In [1]: import numpy as np

In [2]: import numpy.linalg as la

In [3]: np.set_printoptions(suppress=True, linewidth=200)

In [4]: rnd = lambda a: np.round(a, 2) + 0

In [5]: M = np.loadtxt("w.csv", delimiter=",")

In [6]: print(rnd(M))
[[ 0.2  -0.34  0.2   0.07]
 [-0.34  0.57 -0.34 -0.11]
 [ 0.2  -0.34  0.2   0.07]
 [ 0.07 -0.11  0.07  0.02]]

In [7]: vec = np.array([0, 2, 2, 2])

In [8]: print(rnd(la.eigvalsh(2 * M - np.eye(4))))
[-1. -1. -1.  1.]

In [9]: print(rnd(np.trace(M)))
1.0

In [10]: print(rnd(M @ M @ vec))
[-0.14  0.23 -0.14 -0.05]

In [11]: print(np.einsum("ij,ji->", M, M))
1.0

In [12]: print(rnd(la.det(M[::-1])))
0.0

In [13]: print(rnd(la.eigvals(M)))
[0. 1. 0. 0.]

In [14]: print(rnd(np.einsum("ii->", M)))
1.0

In [15]: print(rnd(la.eigvals(M).sum().real))
1.0

In [16]: rng = np.random.default_rng(103)

In [17]: labels = rng.permutation(4)

In [18]: print(labels)
[0 3 2 1]

In [19]: out = M[labels][:, labels]

In [20]: print(np.trace(out))
1.0

In [21]: print(rnd(la.det(out)), rnd(la.det(M[labels])))
0.0 0.0

In [22]: print(rnd(out))
[[ 0.2   0.07  0.2  -0.34]
 [ 0.07  0.02  0.07 -0.11]
 [ 0.2   0.07  0.2  -0.34]
 [-0.34 -0.11 -0.34  0.57]]

In [23]: print(np.allclose(out, M))
False

In [24]: print(rnd(np.sort(np.abs(la.eigvals(out)))))
[0. 0. 0. 1.]

In [25]: rank = la.matrix_rank(M)

In [26]: print(rank)
1

In [27]: N = la.svd(M)[2][rank:].T

In [28]: print([int(la.matrix_rank(M[:, :j + 1])) for j in range(4)])
[1, 1, 1, 1]

In [29]: print(rnd(M @ N))
[[0. 0. 0.]
 [0. 0. 0.]
 [0. 0. 0.]
 [0. 0. 0.]]

In [30]: print(rnd(N @ N.T))
[[ 0.8   0.34 -0.2  -0.07]
 [ 0.34  0.43  0.34  0.11]
 [-0.2   0.34  0.8  -0.07]
 [-0.07  0.11 -0.07  0.98]]

In [31]: print([int(la.matrix_rank(np.delete(M, i, axis=0))) for i in range(4)])
[1, 1, 1, 1]

In [32]: print(N.shape)
(4, 3)
